>>> import numpy as np
>>> np.set_printoptions(precision=2, suppress=True, linewidth=160, floatmode="fixed")
>>> def rd(a):
...     return np.round(a, 2) + 0
... 
>>> A = np.load("mat.npy")
>>> print(A)
[[-16 -18  -2 -12]
 [ 16  18   2  12]
 [ 16  18   2  12]
 [-16 -18  -2 -12]
 [ 16  18   2  12]
 [  8   9   1   6]
 [-16 -18  -2 -12]
 [  0   0   0   0]
 [ 16  18   2  12]
 [  0   0   0   0]
 [  8   9   1   6]
 [ 16  18   2  12]]
>>> M2 = A[0, 0] * A[1:] - np.outer(A[1:, 0], A[0])
>>> print(M2)
[[0 0 0 0]
 [0 0 0 0]
 [0 0 0 0]
 [0 0 0 0]
 [0 0 0 0]
 [0 0 0 0]
 [0 0 0 0]
 [0 0 0 0]
 [0 0 0 0]
 [0 0 0 0]
 [0 0 0 0]]
>>> print(np.linalg.matrix_rank(M2), np.linalg.matrix_rank(A))
0 1
>>> print(np.flatnonzero(~M2.round(6).any(axis=1)))
[ 0  1  2  3  4  5  6  7  8  9 10]
>>> rank = np.linalg.matrix_rank(A)
>>> print(rank)
1
>>> null = np.linalg.svd(A)[2][rank:].T
>>> print(rd(null @ null.T))
[[ 0.65 -0.40 -0.04 -0.26]
 [-0.40  0.55 -0.05 -0.30]
 [-0.04 -0.05  0.99 -0.03]
 [-0.26 -0.30 -0.03  0.80]]
>>> print(np.allclose(A @ null, 0))
True
>>> print([int(np.linalg.matrix_rank(A[:i])) for i in range(1, len(A) + 1)])
[1, 1, 1, 1, 1, 1, 1, 1, 1, 1, 1, 1]
>>> print([int(np.linalg.matrix_rank(A[:, :j + 1])) for j in range(4)])
[1, 1, 1, 1]
>>> print(null.shape)
(4, 3)
>>> cov = np.cov(A, rowvar=False)
>>> print(rd(A.std(axis=0)))
[12.86 14.47  1.61  9.64]
>>> print(rd(np.corrcoef(A[:, 1], A[:, 2])[0, 1]))
1.0
>>> print(rd(cov))
[[180.36 202.91  22.55 135.27]
 [202.91 228.27  25.36 152.18]
 [ 22.55  25.36   2.82  16.91]
 [135.27 152.18  16.91 101.45]]
>>> f = np.array([0, 1])
>>> print(np.polyval(f, A[1]))
[1 1 1 1]
>>> print(np.convolve(A[1], f))
[ 0 16 18  2 12]
>>> print(np.array([np.convolve(row, f, "same") for row in A]))
[[  0 -16 -18  -2]
 [  0  16  18   2]
 [  0  16  18   2]
 [  0 -16 -18  -2]
 [  0  16  18   2]
 [  0   8   9   1]
 [  0 -16 -18  -2]
 [  0   0   0   0]
 [  0  16  18   2]
 [  0   0   0   0]
 [  0   8   9   1]
 [  0  16  18   2]]
>>> rng = np.random.default_rng(83)
>>> M2 = A + rng.integers(-2, 3, (12, 1)) @ rng.integers(-2, 3, (1, 4))
>>> print(M2)
[[-18 -16  -2 -12]
 [ 18  16   2  12]
 [ 16  18   2  12]
 [-12 -22  -2 -12]
 [ 18  16   2  12]
 [  6  11   1   6]
 [-14 -20  -2 -12]
 [  2  -2   0   0]
 [ 16  18   2  12]
 [  2  -2   0   0]
 [  8   9   1   6]
 [ 18  16   2  12]]
>>> print(M2 - A)
[[-2  2  0  0]
 [ 2 -2  0  0]
 [ 0  0  0  0]
 [ 4 -4  0  0]
 [ 2 -2  0  0]
 [-2  2  0  0]
 [ 2 -2  0  0]
 [ 2 -2  0  0]
 [ 0  0  0  0]
 [ 2 -2  0  0]
 [ 0  0  0  0]
 [ 2 -2  0  0]]
>>> mat = np.array([[-6, 1, -2, 2, -2, -2, 1],
...     [1, -6, 0, 1, 0, -2, 6],
...     [-2, 0, 2, 2, 2, -2, -1],
...     [2, 1, 2, 4, 4, -3, 5],
...     [-2, 0, 2, 4, 0, 0, 1],
...     [-2, -2, -2, -3, 0, 4, 4],
...     [1, 6, -1, 5, 1, 4, -6]])
>>> q, V = np.linalg.qr(mat[:, :1])[0], np.linalg.qr(mat[:, 1:])[0]
>>> s = np.linalg.svd(q.T @ V, compute_uv=False)
>>> print(rd(s))
[0.66]
>>> print(rd(np.degrees(np.arccos(s.clip(0, 1)))))
[48.56]
>>> feats = np.load("case7.npy")
>>> print(feats)
[[-16  15  14  -9   6   5   1]
 [ 15  -8 -13 -11  -3   6  -8]
 [ 14 -13 -12 -13   7   6  11]
 [ -9 -11 -13  12   8  -7 -12]
 [  6  -3   7   8   4   1   8]
 [  5   6   6  -7   1   4   4]
 [  1  -8  11 -12   8   4 -16]]
>>> print(np.all(np.linalg.eigvalsh(feats) > 0))
False
>>> J = np.load("arr.npy")
>>> print(J)
[[ 3.00 -1.00  2.00  2.00  7.00  0.00 -6.00  8.00]
 [-3.00 -2.00  0.00  0.00 -4.00  0.00 -8.00  9.00]
 [ 3.00 -1.00 -1.00 -2.00  1.00  9.00 -1.00  7.00]
 [ 1.00  3.00 -1.00 -1.00  6.00 -7.00  3.00  8.00]
 [ 0.00  0.00  0.00  0.00  1.00  0.00  1.00  0.00]
 [ 0.00  0.00  0.00  0.00  3.00  2.00  1.00  3.00]
 [ 0.00  0.00  0.00  0.00  1.00  0.00  2.00  2.00]
 [ 0.00  0.00  0.00  0.00  0.00  2.00  0.00  3.00]]
>>> U, s, VT = np.linalg.svd(J)
>>> print(rd(s))
[18.82 13.55 10.55  7.05  2.27  0.96  0.58  0.00]
>>> M2 = U[:, :7] @ np.diag(s[:7]) @ VT[:7]
>>> print(rd(np.linalg.norm(J - M2, 2)), rd(s[7]))
0.0 0.0
>>> print(np.allclose(J @ J.T, J.T @ J))
False
>>> print(J @ J)
[[ 20.00   3.00   2.00   0.00  40.00  20.00 -11.00  57.00]
 [ -3.00   7.00  -6.00  -6.00 -25.00  18.00  14.00 -31.00]
 [  7.00  -6.00   9.00  10.00  39.00  37.00  -7.00  38.00]
 [-10.00  -9.00   4.00   5.00 -24.00   0.00 -27.00  29.00]
 [  0.00   0.00   0.00   0.00   2.00   0.00   3.00   2.00]
 [  0.00   0.00   0.00   0.00  10.00  10.00   7.00  17.00]
 [  0.00   0.00   0.00   0.00   3.00   4.00   5.00  10.00]
 [  0.00   0.00   0.00   0.00   6.00  10.00   2.00  15.00]]
>>> print((J + J.T) / 2)
[[ 3.00 -2.00  2.50  1.50  3.50  0.00 -3.00  4.00]
 [-2.00 -2.00 -0.50  1.50 -2.00  0.00 -4.00  4.50]
 [ 2.50 -0.50 -1.00 -1.50  0.50  4.50 -0.50  3.50]
 [ 1.50  1.50 -1.50 -1.00  3.00 -3.50  1.50  4.00]
 [ 3.50 -2.00  0.50  3.00  1.00  1.50  1.00  0.00]
 [ 0.00  0.00  4.50 -3.50  1.50  2.00  0.50  2.50]
 [-3.00 -4.00 -0.50  1.50  1.00  0.50  2.00  1.00]
 [ 4.00  4.50  3.50  4.00  0.00  2.50  1.00  3.00]]
>>> print(np.trace(J))
7.0
>>> print(rd(np.linalg.norm(J, 2) / np.linalg.norm(J)))
0.71
>>> print(np.linalg.cond(J) > 100)
True
>>> print([round(float(x), 2) for x in np.linalg.svd(J, compute_uv=False)[:3]])
[18.82, 13.55, 10.55]
>>> M2 = J[0, 0] * J[1:] - np.outer(J[1:, 0], J[0])
>>> print(M2)
[[  0.00  -9.00   6.00   6.00   9.00   0.00 -42.00  51.00]
 [  0.00   0.00  -9.00 -12.00 -18.00  27.00  15.00  -3.00]
 [  0.00  10.00  -5.00  -5.00  11.00 -21.00  15.00  16.00]
 [  0.00   0.00   0.00   0.00   3.00   0.00   3.00   0.00]
 [  0.00   0.00   0.00   0.00   9.00   6.00   3.00   9.00]
 [  0.00   0.00   0.00   0.00   3.00   0.00   6.00   6.00]
 [  0.00   0.00   0.00   0.00   0.00   6.00   0.00   9.00]]
>>> print(np.linalg.matrix_rank(M2), np.linalg.matrix_rank(J))
7 8
>>> W0 = np.loadtxt("out17.csv", delimiter=",")
>>> print(W0)
[[-2.00  2.19  3.90  2.81  4.00]
 [-2.00  4.69  2.66  0.31  4.00]
 [-2.00  4.20  2.90  0.80  4.00]
 [-2.00  3.57  3.22  1.43  4.00]
 [-2.00  7.14  1.43 -2.14  4.00]
 [-2.00  3.93  3.04  1.07  4.00]
 [-2.00  3.33  3.33  1.67  4.00]
 [-2.00  4.96  2.52  0.04  4.00]
 [-2.00  2.78  3.61  2.22  4.00]
 [-2.00  1.76  4.12  3.24  4.00]
 [-2.00  1.73  4.13  3.27  4.00]
 [-2.00  5.19  2.41 -0.19  4.00]
 [-2.00  2.21  3.90  2.79  4.00]
 [-2.00  2.79  3.60  2.21  4.00]
 [-2.00  5.29  2.35 -0.29  4.00]
 [-2.00  4.17  2.92  0.83  4.00]
 [-2.00  3.23  3.39  1.77  4.00]
 [-2.00 -0.69  5.35  5.69  4.00]
 [-2.00  2.61  3.69  2.39  4.00]
 [-2.00  3.67  3.16  1.33  4.00]
 [-2.00 10.51 -0.25 -5.51  4.00]
 [-2.00  2.37  3.81  2.63  4.00]
 [-2.00  3.77  3.12  1.23  4.00]
 [-2.00  0.58  4.71  4.42  4.00]
 [-2.00  6.33  1.83 -1.33  4.00]
 [-2.00  5.44  2.28 -0.44  4.00]
 [-2.00  6.86  1.57 -1.86  4.00]]
>>> # rows and columns are dependent
>>> W1 = np.array([[-2, 1], [5, 1], [2, -5], [-2, 0], [3, -2]])
>>> b = np.array([0, 1])
>>> act = np.maximum(W0 @ W1 + b, 0)
>>> print((act > 0).astype(int))
[[1 0]
 [1 0]
 [1 0]
 [1 0]
 [1 0]
 [1 0]
 [1 0]
 [1 0]
 [1 0]
 [1 0]
 [1 0]
 [1 0]
 [1 0]
 [1 0]
 [1 0]
 [1 0]
 [1 0]
 [1 0]
 [1 0]
 [1 0]
 [1 1]
 [1 0]
 [1 0]
 [1 0]
 [1 0]
 [1 0]
 [1 0]]
>>> print(np.linalg.matrix_rank(act))
2
>>> W2 = np.array([[8, 9, 9], [8, 8, 2]])
>>> print(W1 @ W2)
[[ -8 -10 -16]
 [ 48  53  47]
 [-24 -22   8]
 [-16 -18 -18]
 [  8  11  23]]
>>> print((act @ W2).round(6).argmax(axis=1))
[1 1 1 1 1 1 1 1 1 1 1 1 1 1 1 1 1 1 1 1 1 1 1 1 1 1 1]
